% python3 -q
>>> import numpy as np
>>> from numpy import linalg as LA
>>> np.set_printoptions(suppress=True, linewidth=100)
>>> E = np.load("sample3.npy")
>>> E
array([[ 0.9 ,  0.01,  0.48,  0.46],
       [ 2.75, -0.13,  0.59,  0.6 ],
       [-2.36,  0.7 , -0.11, -0.4 ],
       [ 5.92, -1.42,  1.21,  0.87],
       [-1.44,  0.45, -0.6 , -0.34],
       [ 5.25, -1.31,  1.23,  0.63],
       [ 9.91, -2.36,  2.03,  1.97],
       [ 0.76, -0.25,  0.03, -0.18],
       [-5.82,  1.21, -1.01, -0.97],
       [ 2.75, -0.07,  1.03,  0.93],
       [-4.99,  1.04, -0.83, -1.13],
       [-2.97,  0.82, -0.92, -0.9 ]])
>>> x = np.array([-2, -3, -2, 0])
>>> target = E @ x
>>> np.round(LA.solve(E.T @ E, E.T @ target), 2) + 0
array([-2., -3., -2.,  0.])
>>> np.round(LA.lstsq(E, target)[0], 2) + 0
array([-2., -3., -2.,  0.])
>>> target.round(2)
array([ -2.79,  -6.29,   2.84, -10.  ,   2.73,  -9.03, -16.8 ,  -0.83,  10.03,  -7.35,   8.52,
         5.32])
>>> rng = np.random.default_rng(99)
>>> target = target + 0.05 * rng.normal(size=12)
>>> target.round(2)
array([ -2.79,  -6.31,   2.84,  -9.97,   2.64,  -8.95, -16.82,  -0.86,   9.98,  -7.3 ,   8.55,
         5.38])
>>> b, *_ = LA.lstsq(E, target)
>>> np.round(E.T @ (target - E @ b), 2) + 0
array([0., 0., 0., 0.])
>>> b.round(2)
array([-1.99, -2.97, -1.88, -0.14])
>>> print([round(float(LA.norm(LA.solve(E.T @ E + lam * np.eye(4), E.T @ target))), 2) for lam in (0, 1, 10, 100)])
[4.04, 2.33, 1.62, 1.22]
>>> b.round()
array([-2., -3., -2., -0.])
>>> round(float(LA.norm(target - E @ b)), 2)
0.13
>>> P = E @ LA.solve(E.T @ E, E.T)
>>> np.round(np.diag(P), 2)
array([0.16, 0.42, 0.28, 0.25, 0.22, 0.5 , 0.47, 0.16, 0.24, 0.55, 0.32, 0.43])
>>> labels = E[:, 0] > np.median(E[:, 0])
>>> r0 = E[labels].mean(axis=0) - E[~labels].mean(axis=0)
>>> r0.round(2)
array([ 7.38, -1.54,  1.67,  1.56])
>>> cen = (E - E.mean(axis=0)) / E.std(axis=0)
>>> np.argwhere(np.abs(cen) > 2)
array([[6, 0],
       [6, 1],
       [6, 3]])
>>> np.round(cen.std(axis=0), 2)
array([1., 1., 1., 1.])
>>> b = LA.lstsq(np.delete(cen, 2, axis=1), cen[:, 2])[0]
>>> b.round(2)
array([ 0.17, -0.18,  0.65])
>>> A = np.load("block10.npy")
>>> print(A)
[[-6 -1 -4 -6]
 [-3  2 -1 -3]
 [ 0  5  2  0]
 [ 0  5  2  0]
 [-4  1 -2 -4]
 [-3  2 -1 -3]
 [-1  4  1 -1]]
>>> print([round(float(x), 2) for x in LA.svd(A, compute_uv=False)[:3]])
[12.81, 9.22, 0.0]
>>> LA.cond(A) > 100
np.True_
>>> LA.matrix_rank(A, rtol=0.1)
np.int64(2)
>>> np.argsort(-LA.norm(A, axis=0).round(6), kind="stable")[:3]
array([1, 0, 3])
>>> def softmax(z):
...     e = np.exp(z - z.max(axis=-1, keepdims=True))
...     return e / e.sum(axis=-1, keepdims=True)
... 
>>> np.round(softmax(A).sum(axis=1), 2)
array([1., 1., 1., 1., 1., 1., 1.])
>>> np.round(softmax(A[0]), 2)
array([0.01, 0.94, 0.05, 0.01])
>>> print(np.round(softmax(A[0] + 4), 2))
[0.01 0.94 0.05 0.01]
>>> att = A @ A.T / np.sqrt(4)
>>> print(np.round(softmax(att), 2) + 0)
[[1.   0.   0.   0.   0.   0.   0.  ]
 [0.99 0.   0.   0.   0.01 0.   0.  ]
 [0.   0.   0.49 0.49 0.   0.   0.01]
 [0.   0.   0.49 0.49 0.   0.   0.01]
 [1.   0.   0.   0.   0.   0.   0.  ]
 [0.99 0.   0.   0.   0.01 0.   0.  ]
 [0.   0.   0.44 0.44 0.   0.   0.1 ]]
>>> print(np.round(softmax(att + np.triu(np.full(att.shape, -np.inf), 1)), 2) + 0)
[[1.   0.   0.   0.   0.   0.   0.  ]
 [1.   0.   0.   0.   0.   0.   0.  ]
 [0.   0.   1.   0.   0.   0.   0.  ]
 [0.   0.   0.5  0.5  0.   0.   0.  ]
 [1.   0.   0.   0.   0.   0.   0.  ]
 [0.99 0.   0.   0.   0.01 0.   0.  ]
 [0.   0.   0.44 0.44 0.   0.   0.1 ]]
>>> np.allclose(A[:-1].T @ LA.lstsq(A[:-1].T, A[-1])[0], A[-1])
True
>>> left, s, Vt = LA.svd(A)
>>> s.round(2) + 0
array([12.81,  9.22,  0.  ,  0.  ])
>>> M2 = left[:, :2] @ np.diag(s[:2]) @ Vt[:2]
>>> np.round(LA.norm(A - M2) / LA.norm(A), 2)
np.float64(0.0)
>>> LA.matrix_rank(A, rtol=0.05)
np.int64(2)
>>> print(LA.matrix_rank(M2))
2
>>> M2 = A / LA.norm(A, axis=1, keepdims=True)
>>> gram = M2 @ M2.T
>>> print(np.argwhere(np.triu(np.abs(gram) > 0.95, 1)))
[[0 4]
 [1 4]
 [1 5]
 [2 3]
 [4 5]]
>>> (gram - 2 * np.eye(7)).round(6).argmax(axis=1)
array([4, 5, 3, 2, 1, 1, 2])
>>> gram[2].round(2)
array([-0.26,  0.31,  1.  ,  1.  ,  0.03,  0.31,  0.94])
>>> np.round(np.degrees(np.arccos(np.clip(gram[2, 4], -1, 1))), 2)
np.float64(88.25)
>>> K = np.loadtxt("x.csv", delimiter=",")
>>> K
array([[3., 1., 0., 0., 0., 0., 0., 0., 0., 0., 0., 0.],
       [0., 3., 1., 0., 0., 0., 0., 0., 0., 0., 0., 0.],
       [0., 0., 3., 1., 0., 0., 0., 0., 0., 0., 0., 0.],
       [0., 0., 0., 3., 1., 0., 0., 0., 0., 0., 0., 0.],
       [0., 0., 0., 0., 3., 1., 0., 0., 0., 0., 0., 0.],
       [0., 0., 0., 0., 0., 3., 1., 0., 0., 0., 0., 0.],
       [0., 0., 0., 0., 0., 0., 3., 1., 0., 0., 0., 0.],
       [0., 0., 0., 0., 0., 0., 0., 3., 1., 0., 0., 0.],
       [0., 0., 0., 0., 0., 0., 0., 0., 3., 1., 0., 0.],
       [0., 0., 0., 0., 0., 0., 0., 0., 0., 3., 1., 0.],
       [0., 0., 0., 0., 0., 0., 0., 0., 0., 0., 3., 1.],
       [0., 0., 0., 0., 0., 0., 0., 0., 0., 0., 0., 3.]])
>>> x = np.array([1, 4, -1, 3, 0, -3, -4, 5, 2, -2, -4, -1])
>>> target = K @ x
>>> target
array([  7.,  11.,   0.,   9.,  -3., -13.,  -7.,  17.,   4., -10., -13.,  -3.])
>>> np.round(LA.solve(K.T, K[10]), 2) + 0
array([0., 0., 0., 0., 0., 0., 0., 0., 0., 0., 1., 0.])
>>> np.round(LA.solve(K, target), 2)
array([ 1.,  4., -1.,  3.,  0., -3., -4.,  5.,  2., -2., -4., -1.])
>>> M2 = K / np.sqrt((K ** 2).mean(axis=1, keepdims=True))
>>> np.round(K - K.mean(axis=1, keepdims=True), 2)
array([[ 2.67,  0.67, -0.33, -0.33, -0.33, -0.33, -0.33, -0.33, -0.33, -0.33, -0.33, -0.33],
       [-0.33,  2.67,  0.67, -0.33, -0.33, -0.33, -0.33, -0.33, -0.33, -0.33, -0.33, -0.33],
       [-0.33, -0.33,  2.67,  0.67, -0.33, -0.33, -0.33, -0.33, -0.33, -0.33, -0.33, -0.33],
       [-0.33, -0.33, -0.33,  2.67,  0.67, -0.33, -0.33, -0.33, -0.33, -0.33, -0.33, -0.33],
       [-0.33, -0.33, -0.33, -0.33,  2.67,  0.67, -0.33, -0.33, -0.33, -0.33, -0.33, -0.33],
       [-0.33, -0.33, -0.33, -0.33, -0.33,  2.67,  0.67, -0.33, -0.33, -0.33, -0.33, -0.33],
       [-0.33, -0.33, -0.33, -0.33, -0.33, -0.33,  2.67,  0.67, -0.33, -0.33, -0.33, -0.33],
       [-0.33, -0.33, -0.33, -0.33, -0.33, -0.33, -0.33,  2.67,  0.67, -0.33, -0.33, -0.33],
       [-0.33, -0.33, -0.33, -0.33, -0.33, -0.33, -0.33, -0.33,  2.67,  0.67, -0.33, -0.33],
       [-0.33, -0.33, -0.33, -0.33, -0.33, -0.33, -0.33, -0.33, -0.33,  2.67,  0.67, -0.33],
       [-0.33, -0.33, -0.33, -0.33, -0.33, -0.33, -0.33, -0.33, -0.33, -0.33,  2.67,  0.67],
       [-0.25, -0.25, -0.25, -0.25, -0.25, -0.25, -0.25, -0.25, -0.25, -0.25, -0.25,  2.75]])
>>> np.round(LA.norm(M2, axis=1), 2)
array([3.46, 3.46, 3.46, 3.46, 3.46, 3.46, 3.46, 3.46, 3.46, 3.46, 3.46, 3.46])
